% python3 -q
>>> import numpy as np
>>> from numpy import linalg as LA
>>> np.set_printoptions(precision=3, suppress=True, linewidth=200)
>>> rng = np.random.default_rng(435962)
>>> labels = rng.integers(0, 2, 5)
>>> mat = (labels[:, None] == labels) * -1 + np.eye(5)
>>> mat
array([[ 0., -1., -1.,  0., -1.],
       [-1.,  0., -1.,  0., -1.],
       [-1., -1.,  0.,  0., -1.],
       [ 0.,  0.,  0.,  0.,  0.],
       [-1., -1., -1.,  0.,  0.]])
>>> # splits into 2 blocks
>>> round(float(LA.eigvalsh(mat).min()), 3)
-3.0
>>> [round(float(LA.det(mat[:i, :i])), 2) + 0 for i in range(1, 6)]
[0.0, -1.0, -2.0, 0.0, 0.0]
>>> P = np.triu(np.array([[1, -3, 3, 0, 2],
...     [-3, -2, 2, -2, -1],
...     [2, 1, 0, -2, -3],
...     [-2, -2, -1, 1, -2],
...     [2, 2, 3, -3, -1]]), 1) + np.eye(5)
>>> other = P @ mat @ LA.inv(P)
>>> other
array([[  -2.,  -12.,   30.,   36.,  153.],
       [  -2.,   -7.,   20.,   26.,  106.],
       [   2.,    8.,  -19.,  -22.,  -98.],
       [   2.,    8.,  -20.,  -24., -104.],
       [  -1.,   -4.,   10.,   12.,   52.]])
>>> print(np.trace(other), np.trace(mat))
0.0 0.0
>>> np.round(np.poly(other), 3) + 0
array([ 1.,  0., -6.,  8., -3.,  0.])
>>> LA.matrix_rank(other)
np.int64(4)
>>> other = np.array([[2, 3, 1], [0, 2, 0], [2, 3, 2], [1, 2, 2], [2, 2, 3]])
>>> np.einsum("ik,kj->ji", mat, other)
array([[-4., -6., -4.,  0., -4.],
       [-7., -8., -7.,  0., -8.],
       [-5., -6., -4.,  0., -3.]])
>>> mat @ other
array([[-4., -7., -5.],
       [-6., -8., -6.],
       [-4., -7., -4.],
       [ 0.,  0.,  0.],
       [-4., -8., -3.]])
>>> LA.matrix_rank(mat, rtol=0.1)
np.int64(4)
>>> print(LA.cond(mat) > 100)
True
>>> np.argsort(-LA.norm(mat, axis=0).round(6), kind="stable")[:3]
array([0, 1, 2])
>>> round(float(LA.norm(mat[1], 1)), 3), round(LA.norm(mat[1], np.inf), 3)
(3.0, np.float64(1.0))
>>> K = np.loadtxt("test19.csv", delimiter=",")
>>> K
array([[-0.756, -0.375,  0.982,  1.814, -0.409, -1.033, -0.853,  1.227, -1.006,  0.012],
       [-0.7  , -0.8  ,  0.   , -0.5  ,  1.   ,  0.3  , -0.6  ,  0.8  ,  0.6  ,  1.3  ],
       [-0.1  ,  0.5  , -0.3  , -0.2  , -0.3  ,  0.2  , -2.   , -0.8  ,  0.3  , -0.2  ],
       [-1.2  ,  0.5  ,  2.4  ,  0.5  , -1.3  , -0.5  , -1.7  ,  0.7  ,  0.8  ,  1.   ],
       [-0.7  , -0.3  ,  1.   ,  1.8  , -0.4  , -1.   , -0.8  ,  1.3  , -1.   ,  0.1  ],
       [-0.8  ,  1.1  , -0.8  ,  1.8  ,  1.1  , -0.9  , -0.5  ,  0.2  , -1.2  ,  0.2  ],
       [-0.5  ,  0.4  ,  0.3  ,  0.7  , -0.4  ,  0.2  ,  0.5  , -0.2  ,  0.9  ,  0.7  ],
       [-0.4  , -0.3  ,  0.3  ,  1.2  ,  0.3  , -0.1  ,  0.3  ,  0.1  , -0.5  ,  0.5  ]])
>>> other = K + rng.integers(-2, 3, (8, 7)) @ rng.integers(-2, 3, (7, 10))
>>> other
array([[  1.244,   0.625,   3.982, -11.186,  -7.409,  -3.033,   6.147,   9.227,  -3.006,  -2.988],
       [  4.3  ,  -3.8  ,   2.   ,   6.5  ,   5.   ,  -0.7  ,  -4.6  ,  -3.2  ,   1.6  ,   5.3  ],
       [ -6.1  ,   0.5  ,   7.7  ,  -5.2  ,   0.7  ,   0.2  ,   9.   ,   0.2  ,   1.3  ,   8.8  ],
       [  0.8  ,   2.5  ,   7.4  ,  11.5  ,  -1.3  ,   1.5  ,  -9.7  ,  -5.3  ,  -2.2  ,   0.   ],
       [  7.3  ,   3.7  ,   4.   ,  13.8  ,  -1.4  ,  -6.   , -12.8  ,  -2.7  ,  -6.   ,  -2.9  ],
       [  1.2  ,   1.1  ,  -1.8  ,  10.8  ,   0.1  ,  -3.9  ,  -6.5  ,   0.2  ,  -5.2  ,  -3.8  ],
       [  6.5  ,   1.4  ,  -3.7  ,   2.7  ,  -5.4  ,  -0.8  ,  -7.5  ,   0.8  ,  -2.1  ,  -8.3  ],
       [  1.6  , -10.3  ,   5.3  ,  -3.8  ,   6.3  ,  -2.1  ,   5.3  ,  10.1  ,  -0.5  ,   1.5  ]])
>>> np.abs(other - K).sum(axis=1)
array([48., 35., 42., 40., 57., 30., 41., 46.])
>>> np.round(LA.svd(other - K, compute_uv=False), 3) + 0
array([37.303, 20.9  , 15.935, 12.146,  6.297,  5.072,  2.418,  0.   ])
>>> print(other - K)
[[  2.   1.   3. -13.  -7.  -2.   7.   8.  -2.  -3.]
 [  5.  -3.   2.   7.   4.  -1.  -4.  -4.   1.   4.]
 [ -6.   0.   8.  -5.   1.   0.  11.   1.   1.   9.]
 [  2.   2.   5.  11.   0.   2.  -8.  -6.  -3.  -1.]
 [  8.   4.   3.  12.  -1.  -5. -12.  -4.  -5.  -3.]
 [  2.   0.  -1.   9.  -1.  -3.  -6.   0.  -4.  -4.]
 [  7.   1.  -4.   2.  -5.  -1.  -8.   1.  -3.  -9.]
 [  2. -10.   5.  -5.   6.  -2.   5.  10.   0.   1.]]
>>> other = np.array([[5, 3, 9, 6, 1, 6],
...     [5, 4, 9, 8, 9, 3],
...     [0, 0, 9, 5, 1, 9],
...     [9, 2, 0, 6, 7, 8],
...     [5, 6, 6, 5, 0, 8],
...     [0, 6, 3, 0, 1, 6]])
>>> other[-1] = other[0]
>>> J = other + 0.3 * np.eye(6)
>>> J
array([[5.3, 3. , 9. , 6. , 1. , 6. ],
       [5. , 4.3, 9. , 8. , 9. , 3. ],
       [0. , 0. , 9.3, 5. , 1. , 9. ],
       [9. , 2. , 0. , 6.3, 7. , 8. ],
       [5. , 6. , 6. , 5. , 0.3, 8. ],
       [5. , 3. , 9. , 6. , 1. , 6.3]])
>>> other = J / np.sqrt((J ** 2).mean(axis=1, keepdims=True))
>>> LA.norm(other, axis=1)
array([2.449, 2.449, 2.449, 2.449, 2.449, 2.449])
>>> vec = np.array([-9, 1, 1, 4, 1, -7])
>>> print((J * vec).sum(axis=1))
[ -52.7  -11.7  -32.7 -102.8  -68.7  -52.1]
>>> print(J * vec)
[[-47.7   3.    9.   24.    1.  -42. ]
 [-45.    4.3   9.   32.    9.  -21. ]
 [ -0.    0.    9.3  20.    1.  -63. ]
 [-81.    2.    0.   25.2   7.  -56. ]
 [-45.    6.    6.   20.    0.3 -56. ]
 [-45.    3.    9.   24.    1.  -44.1]]
>>> np.sign((J @ vec).round(6))
array([-1., -1., -1., -1., -1., -1.])
>>> LA.norm(J @ vec) <= LA.norm(J, 2) * LA.norm(vec) + 1e-9
np.True_
>>> np.einsum("ij,j->i", J, vec)
array([ -52.7,  -11.7,  -32.7, -102.8,  -68.7,  -52.1])
>>> J @ vec
array([ -52.7,  -11.7,  -32.7, -102.8,  -68.7,  -52.1])
>>> J @ (2 * vec)
array([-105.4,  -23.4,  -65.4, -205.6, -137.4, -104.2])
>>> np.round(LA.norm(J), 3)
np.float64(35.757)
>>> left, sig, VT = LA.svd(J)
>>> sig
array([32.485, 11.133,  7.89 ,  5.417,  2.78 ,  0.026])
>>> other = left[:, :5] @ np.diag(sig[:5]) @ VT[:5]
>>> np.round(LA.norm(J - other) / LA.norm(J), 3)
np.float64(0.001)
>>> print(round(float(LA.norm(J - other, 2)), 3), round(sig[5], 3))
0.026 0.026
>>> np.round(np.abs(J - other).max(), 3)
np.float64(0.016)
>>> print(LA.matrix_rank(other))
5
>>> other.round(3) + 0
array([[5.295, 3.   , 8.995, 6.015, 0.995, 5.998],
       [5.   , 4.3  , 9.   , 8.   , 9.   , 3.   ],
       [0.   , 0.   , 9.3  , 5.001, 1.   , 9.   ],
       [9.   , 2.   , 0.   , 6.3  , 7.   , 8.   ],
       [5.   , 6.   , 6.   , 5.001, 0.3  , 8.   ],
       [5.005, 3.   , 9.006, 5.984, 1.005, 6.303]])
>>> LA.matrix_rank(J, rtol=0.05)
np.int64(5)
